In [1]: import numpy as np

In [2]: np.set_printoptions(precision=2, suppress=True, linewidth=200)

In [3]: rd = lambda a: np.round(a, 2) + 0

In [4]: K = np.load("dump.npy")

In [5]: print(rd(K))
[[ 0.    0.   -0.02 -0.03 -0.01 -0.03 -0.03 -0.03  0.01]
 [ 0.    0.    0.02  0.03  0.01  0.03  0.03  0.03 -0.01]
 [-0.02  0.02  0.1   0.15  0.06  0.15  0.15  0.15 -0.06]
 [-0.03  0.03  0.15  0.2   0.09  0.2   0.2   0.2  -0.09]
 [-0.01  0.01  0.06  0.09  0.04  0.09  0.09  0.09 -0.04]
 [-0.03  0.03  0.15  0.2   0.09  0.2   0.2   0.2  -0.09]
 [-0.03  0.03  0.15  0.2   0.09  0.2   0.2   0.2  -0.09]
 [-0.03  0.03  0.15  0.2   0.09  0.2   0.2   0.2  -0.09]
 [ 0.01 -0.01 -0.06 -0.09 -0.04 -0.09 -0.09 -0.09  0.04]]

In [6]: x0 = np.array([2, 4, 6, 7, 9, 1, 2, 6, 6])

In [7]: print(rd((x0 - K @ x0) @ (K @ x0)))
0.0

In [8]: print(rd(np.linalg.eigvalsh(2 * K - np.eye(9))))
[-1. -1. -1. -1. -1. -1. -1. -1.  1.]

In [9]: print(rd(K @ x0))
[-0.63  0.63  3.17  4.44  1.9   4.44  4.44  4.44 -1.9 ]

In [10]: ev, evecs = np.linalg.eigh(K)

In [11]: print(np.unique(ev.round(6) + 0, return_counts=True)[1])
[8 1]

In [12]: print(rd(np.linalg.eigvalsh(K + 2 * np.eye(9))))
[2. 2. 2. 2. 2. 2. 2. 2. 3.]

In [13]: print(rd(ev))
[0. 0. 0. 0. 0. 0. 0. 0. 1.]

In [14]: print(np.abs(evecs[:, -1]).round(6).argmax())
3

In [15]: print((ev > 1e-8).sum(), (ev < -1e-8).sum())
1 0

In [16]: print(rd(evecs.T @ K @ evecs))
[[0. 0. 0. 0. 0. 0. 0. 0. 0.]
 [0. 0. 0. 0. 0. 0. 0. 0. 0.]
 [0. 0. 0. 0. 0. 0. 0. 0. 0.]
 [0. 0. 0. 0. 0. 0. 0. 0. 0.]
 [0. 0. 0. 0. 0. 0. 0. 0. 0.]
 [0. 0. 0. 0. 0. 0. 0. 0. 0.]
 [0. 0. 0. 0. 0. 0. 0. 0. 0.]
 [0. 0. 0. 0. 0. 0. 0. 0. 0.]
 [0. 0. 0. 0. 0. 0. 0. 0. 1.]]

In [17]: print(rd(evecs @ np.diag(ev) @ evecs.T))
[[ 0.    0.   -0.02 -0.03 -0.01 -0.03 -0.03 -0.03  0.01]
 [ 0.    0.    0.02  0.03  0.01  0.03  0.03  0.03 -0.01]
 [-0.02  0.02  0.1   0.15  0.06  0.15  0.15  0.15 -0.06]
 [-0.03  0.03  0.15  0.2   0.09  0.2   0.2   0.2  -0.09]
 [-0.01  0.01  0.06  0.09  0.04  0.09  0.09  0.09 -0.04]
 [-0.03  0.03  0.15  0.2   0.09  0.2   0.2   0.2  -0.09]
 [-0.03  0.03  0.15  0.2   0.09  0.2   0.2   0.2  -0.09]
 [-0.03  0.03  0.15  0.2   0.09  0.2   0.2   0.2  -0.09]
 [ 0.01 -0.01 -0.06 -0.09 -0.04 -0.09 -0.09 -0.09  0.04]]

In [18]: print(np.allclose(K[:-1].T @ np.linalg.lstsq(K[:-1].T, K[-1])[0], K[-1]))
True

In [19]: print(np.unique(K.round(6), axis=0).shape)
(6, 9)

In [20]: print(np.linalg.lstsq(K[:-1].T, K[-1])[2])
1

In [21]: F = np.tril(np.array([[-1, 3, 2, 2, 0, 0, -1, -2, 1, -2],
    ...:     [3, 3, -3, 1, -3, 3, -1, -3, -1, 1],
    ...:     [0, 2, 2, -1, -1, 1, -3, -3, 0, 3],
    ...:     [0, 2, -3, 0, -3, 2, -2, 1, -3, 0],
    ...:     [-2, 3, -1, 3, -2, -1, -3, -1, 1, 1],
    ...:     [2, 1, 1, 0, -1, -1, -2, -2, 3, 3],
    ...:     [-2, -1, -3, -3, -1, 0, 1, 0, 3, 1],
    ...:     [3, -3, 3, -1, 0, 2, 1, 3, -2, -3],
    ...:     [-2, 2, 2, 2, -1, -2, 2, -1, 0, -3],
    ...:     [2, 0, 0, 2, -3, -2, 3, 3, -3, -1]]), -1) + np.eye(10, dtype=int)

In [22]: print(F)
[[ 1  0  0  0  0  0  0  0  0  0]
 [ 3  1  0  0  0  0  0  0  0  0]
 [ 0  2  1  0  0  0  0  0  0  0]
 [ 0  2 -3  1  0  0  0  0  0  0]
 [-2  3 -1  3  1  0  0  0  0  0]
 [ 2  1  1  0 -1  1  0  0  0  0]
 [-2 -1 -3 -3 -1  0  1  0  0  0]
 [ 3 -3  3 -1  0  2  1  1  0  0]
 [-2  2  2  2 -1 -2  2 -1  1  0]
 [ 2  0  0  2 -3 -2  3  3 -3  1]]

In [23]: # triangular, det is the product of the diagonal

In [24]: print(rd(np.linalg.norm(F, 2) / np.linalg.norm(F)))
0.59

In [25]: print([round(float(x), 2) for x in np.linalg.svd(F, compute_uv=False)[:3]])
[8.32, 7.45, 5.89]

In [26]: C2 = F.T @ F

In [27]: print(rd(np.linalg.eigvalsh(C2)[::-1]))
[69.28 55.48 34.74 22.14  8.51  3.55  2.42  0.85  0.01  0.  ]

In [28]: print(C2)
[[ 39 -12  15  -3  -6   8   3  11  -8   2]
 [-12  33  -8  21   1  -9   0  -5   2   0]
 [ 15  -8  34   4  -1   3   4   1   2   0]
 [ -3  21   4  28  -2 -10   6   3  -4   2]
 [ -6   1  -1  -2  13   7 -12  -8   8  -3]
 [  8  -9   3 -10   7  13  -8  -2   4  -2]
 [  3   0   4   6 -12  -8  15   8  -7   3]
 [ 11  -5   1   3  -8  -2   8  11 -10   3]
 [ -8   2   2  -4   8   4  -7 -10  10  -3]
 [  2   0   0   2  -3  -2   3   3  -3   1]]

In [29]: print(rd(np.sort(np.abs(np.linalg.eigvals(C2)))))
[ 0.    0.01  0.85  2.42  3.55  8.51 22.14 34.74 55.48 69.28]

In [30]: print(rd(np.abs(np.linalg.eigvals(C2)).max()))
69.28

In [31]: print(rd(np.linalg.det(C2)))
1.0

In [32]: print(np.allclose(C2, C2.T))
True

In [33]: O, _ = np.linalg.qr(np.array([[-1.2, -0.3, 0.1, -1.2, -0.2, -1.7, -0.6, 0.0],
    ...:     [-0.1, -1.5, -1.7, 0.0, 1.2, 0.6, 0.2, 0.3],
    ...:     [-0.9, 0.4, 0.3, 2.3, -0.3, 0.8, 1.6, 0.5],
    ...:     [-0.9, -0.7, -0.7, -0.3, 0.8, 1.5, 3.0, -0.3],
    ...:     [0.4, 0.7, 0.9, -1.7, -1.0, 0.4, 1.4, -0.5],
    ...:     [-0.5, -1.2, 0.1, 0.4, -0.1, -1.1, 0.6, -0.5],
    ...:     [-1.4, -0.5, 0.2, -0.4, 0.6, 1.9, 0.1, 0.8],
    ...:     [-2.4, -1.4, -1.0, 1.0, 2.2, -0.3, -0.7, 1.3],
    ...:     [-1.3, 0.2, -2.0, 0.4, -0.8, 0.9, 1.6, -0.4]]))

In [34]: X = O @ O.T

In [35]: print(rd(X))
[[ 0.74 -0.05 -0.09 -0.15  0.29  0.12 -0.05  0.23  0.09]
 [-0.05  0.99 -0.02 -0.03  0.06  0.02 -0.01  0.05  0.02]
 [-0.09 -0.02  0.97 -0.05  0.1   0.04 -0.02  0.08  0.03]
 [-0.15 -0.03 -0.05  0.91  0.17  0.07 -0.03  0.13  0.05]
 [ 0.29  0.06  0.1   0.17  0.69 -0.14  0.06 -0.25 -0.09]
 [ 0.12  0.02  0.04  0.07 -0.14  0.94  0.03 -0.11 -0.04]
 [-0.05 -0.01 -0.02 -0.03  0.06  0.03  0.99  0.05  0.02]
 [ 0.23  0.05  0.08  0.13 -0.25 -0.11  0.05  0.8  -0.07]
 [ 0.09  0.02  0.03  0.05 -0.09 -0.04  0.02 -0.07  0.97]]

In [36]: ev, evecs = np.linalg.eigh(X)

In [37]: print(rd(np.linalg.eigvalsh(X + -1 * np.eye(9))))
[-1.  0.  0.  0.  0.  0.  0.  0.  0.]

In [38]: print(rd(evecs.T @ X @ evecs))
[[0. 0. 0. 0. 0. 0. 0. 0. 0.]
 [0. 1. 0. 0. 0. 0. 0. 0. 0.]
 [0. 0. 1. 0. 0. 0. 0. 0. 0.]
 [0. 0. 0. 1. 0. 0. 0. 0. 0.]
 [0. 0. 0. 0. 1. 0. 0. 0. 0.]
 [0. 0. 0. 0. 0. 1. 0. 0. 0.]
 [0. 0. 0. 0. 0. 0. 1. 0. 0.]
 [0. 0. 0. 0. 0. 0. 0. 1. 0.]
 [0. 0. 0. 0. 0. 0. 0. 0. 1.]]

In [39]: U, s, Vt = np.linalg.svd(F)

In [40]: print(rd(s))
[8.32 7.45 5.89 4.71 2.92 1.88 1.56 0.92 0.11 0.  ]

In [41]: Y = U[:, :9] @ np.diag(s[:9]) @ Vt[:9]

In [42]: print(np.linalg.matrix_rank(Y))
9

In [43]: print(rd(np.linalg.norm(F - Y) / np.linalg.norm(F)))
0.0

In [44]: J = np.loadtxt("data.csv", delimiter=",")

In [45]: print(J)
[[3. 1. 1. 1. 1. 1. 1. 1. 1. 1. 1. 1. 1.]
 [1. 3. 1. 1. 1. 1. 1. 1. 1. 1. 1. 1. 1.]
 [1. 1. 3. 1. 1. 1. 1. 1. 1. 1. 1. 1. 1.]
 [1. 1. 1. 3. 1. 1. 1. 1. 1. 1. 1. 1. 1.]
 [1. 1. 1. 1. 3. 1. 1. 1. 1. 1. 1. 1. 1.]
 [1. 1. 1. 1. 1. 3. 1. 1. 1. 1. 1. 1. 1.]
 [1. 1. 1. 1. 1. 1. 3. 1. 1. 1. 1. 1. 1.]
 [1. 1. 1. 1. 1. 1. 1. 3. 1. 1. 1. 1. 1.]
 [1. 1. 1. 1. 1. 1. 1. 1. 3. 1. 1. 1. 1.]
 [1. 1. 1. 1. 1. 1. 1. 1. 1. 3. 1. 1. 1.]
 [1. 1. 1. 1. 1. 1. 1. 1. 1. 1. 3. 1. 1.]
 [1. 1. 1. 1. 1. 1. 1. 1. 1. 1. 1. 3. 1.]
 [1. 1. 1. 1. 1. 1. 1. 1. 1. 1. 1. 1. 3.]]

In [46]: rng = np.random.default_rng(731135)

In [47]: z = rng.permutation(13)

In [48]: print(z)
[ 4  8  9  1  2 12  5  0  6  7 11  3 10]

In [49]: Y = J[z][:, z]

In [50]: print(np.diag(Y))
[3. 3. 3. 3. 3. 3. 3. 3. 3. 3. 3. 3. 3.]

In [51]: print(rd(np.sort(np.abs(np.linalg.eigvals(Y)))))
[ 2.  2.  2.  2.  2.  2.  2.  2.  2.  2.  2.  2. 15.]

In [52]: print(np.trace(Y))
39.0

In [53]: print(np.allclose(Y, J))
True

In [54]: E = np.load("test12.npy")

In [55]: print(E)
[[2. 1. 0. 0. 0. 0. 0. 0. 0. 0. 0.]
 [0. 2. 1. 0. 0. 0. 0. 0. 0. 0. 0.]
 [0. 0. 2. 1. 0. 0. 0. 0. 0. 0. 0.]
 [0. 0. 0. 2. 1. 0. 0. 0. 0. 0. 0.]
 [0. 0. 0. 0. 2. 1. 0. 0. 0. 0. 0.]
 [0. 0. 0. 0. 0. 2. 1. 0. 0. 0. 0.]
 [0. 0. 0. 0. 0. 0. 2. 1. 0. 0. 0.]
 [0. 0. 0. 0. 0. 0. 0. 2. 1. 0. 0.]
 [0. 0. 0. 0. 0. 0. 0. 0. 2. 1. 0.]
 [0. 0. 0. 0. 0. 0. 0. 0. 0. 2. 1.]
 [0. 0. 0. 0. 0. 0. 0. 0. 0. 0. 2.]]

In [56]: print(np.allclose(E @ E.T, E.T @ E))
False

In [57]: print(E @ E)
[[4. 4. 1. 0. 0. 0. 0. 0. 0. 0. 0.]
 [0. 4. 4. 1. 0. 0. 0. 0. 0. 0. 0.]
 [0. 0. 4. 4. 1. 0. 0. 0. 0. 0. 0.]
 [0. 0. 0. 4. 4. 1. 0. 0. 0. 0. 0.]
 [0. 0. 0. 0. 4. 4. 1. 0. 0. 0. 0.]
 [0. 0. 0. 0. 0. 4. 4. 1. 0. 0. 0.]
 [0. 0. 0. 0. 0. 0. 4. 4. 1. 0. 0.]
 [0. 0. 0. 0. 0. 0. 0. 4. 4. 1. 0.]
 [0. 0. 0. 0. 0. 0. 0. 0. 4. 4. 1.]
 [0. 0. 0. 0. 0. 0. 0. 0. 0. 4. 4.]
 [0. 0. 0. 0. 0. 0. 0. 0. 0. 0. 4.]]

In [58]: print(np.trace(E))
22.0

In [59]: print((E - E.T) / 2)
[[ 0.   0.5  0.   0.   0.   0.   0.   0.   0.   0.   0. ]
 [-0.5  0.   0.5  0.   0.   0.   0.   0.   0.   0.   0. ]
 [ 0.  -0.5  0.   0.5  0.   0.   0.   0.   0.   0.   0. ]
 [ 0.   0.  -0.5  0.   0.5  0.   0.   0.   0.   0.   0. ]
 [ 0.   0.   0.  -0.5  0.   0.5  0.   0.   0.   0.   0. ]
 [ 0.   0.   0.   0.  -0.5  0.   0.5  0.   0.   0.   0. ]
 [ 0.   0.   0.   0.   0.  -0.5  0.   0.5  0.   0.   0. ]
 [ 0.   0.   0.   0.   0.   0.  -0.5  0.   0.5  0.   0. ]
 [ 0.   0.   0.   0.   0.   0.   0.  -0.5  0.   0.5  0. ]
 [ 0.   0.   0.   0.   0.   0.   0.   0.  -0.5  0.   0.5]
 [ 0.   0.   0.   0.   0.   0.   0.   0.   0.  -0.5  0. ]]

In [60]: print(rd(np.linalg.det(E)))
2048.0

In [61]: Y = E[0, 0] * E[1:] - np.outer(E[1:, 0], E[0])

In [62]: print(Y)
[[0. 4. 2. 0. 0. 0. 0. 0. 0. 0. 0.]
 [0. 0. 4. 2. 0. 0. 0. 0. 0. 0. 0.]
 [0. 0. 0. 4. 2. 0. 0. 0. 0. 0. 0.]
 [0. 0. 0. 0. 4. 2. 0. 0. 0. 0. 0.]
 [0. 0. 0. 0. 0. 4. 2. 0. 0. 0. 0.]
 [0. 0. 0. 0. 0. 0. 4. 2. 0. 0. 0.]
 [0. 0. 0. 0. 0. 0. 0. 4. 2. 0. 0.]
 [0. 0. 0. 0. 0. 0. 0. 0. 4. 2. 0.]
 [0. 0. 0. 0. 0. 0. 0. 0. 0. 4. 2.]
 [0. 0. 0. 0. 0. 0. 0. 0. 0. 0. 4.]]

In [63]: print(np.flatnonzero(~Y.round(6).any(axis=1)))
[]

In [64]: print(np.linalg.matrix_rank(Y), np.linalg.matrix_rank(E))
10 11

In [65]: T = np.stack([E, -1 * E, E[::-1]])

In [66]: print(np.einsum("bij,cij->bc", T, T))
[[ 54. -54.   5.]
 [-54.  54.  -5.]
 [  5.  -5.  54.]]

In [67]: print(T.sum(axis=0))
[[0. 0. 0. 0. 0. 0. 0. 0. 0. 0. 2.]
 [0. 0. 0. 0. 0. 0. 0. 0. 0. 2. 1.]
 [0. 0. 0. 0. 0. 0. 0. 0. 2. 1. 0.]
 [0. 0. 0. 0. 0. 0. 0. 2. 1. 0. 0.]
 [0. 0. 0. 0. 0. 0. 2. 1. 0. 0. 0.]
 [0. 0. 0. 0. 0. 2. 1. 0. 0. 0. 0.]
 [0. 0. 0. 0. 2. 1. 0. 0. 0. 0. 0.]
 [0. 0. 0. 2. 1. 0. 0. 0. 0. 0. 0.]
 [0. 0. 2. 1. 0. 0. 0. 0. 0. 0. 0.]
 [0. 2. 1. 0. 0. 0. 0. 0. 0. 0. 0.]
 [2. 1. 0. 0. 0. 0. 0. 0. 0. 0. 0.]]

In [68]: print((T @ E.T).shape)
(3, 11, 11)

In [69]: u = np.array([-1, -2, 2, 4, 8, 7, 3, 8, 4, -1, -5])

In [70]: Y = E + np.outer(u, np.eye(11)[6])

In [71]: print(np.linalg.matrix_rank(np.linalg.inv(Y) - np.linalg.inv(E), tol=1e-8))
1

In [72]: print(Y)
[[ 2.  1.  0.  0.  0.  0. -1.  0.  0.  0.  0.]
 [ 0.  2.  1.  0.  0.  0. -2.  0.  0.  0.  0.]
 [ 0.  0.  2.  1.  0.  0.  2.  0.  0.  0.  0.]
 [ 0.  0.  0.  2.  1.  0.  4.  0.  0.  0.  0.]
 [ 0.  0.  0.  0.  2.  1.  8.  0.  0.  0.  0.]
 [ 0.  0.  0.  0.  0.  2.  8.  0.  0.  0.  0.]
 [ 0.  0.  0.  0.  0.  0.  5.  1.  0.  0.  0.]
 [ 0.  0.  0.  0.  0.  0.  8.  2.  1.  0.  0.]
 [ 0.  0.  0.  0.  0.  0.  4.  0.  2.  1.  0.]
 [ 0.  0.  0.  0.  0.  0. -1.  0.  0.  2.  1.]
 [ 0.  0.  0.  0.  0.  0. -5.  0.  0.  0.  2.]]

In [73]: print(rd(np.linalg.det(Y) / np.linalg.det(E)), rd(1 + np.linalg.solve(E, u)[6]))
0.91 0.91
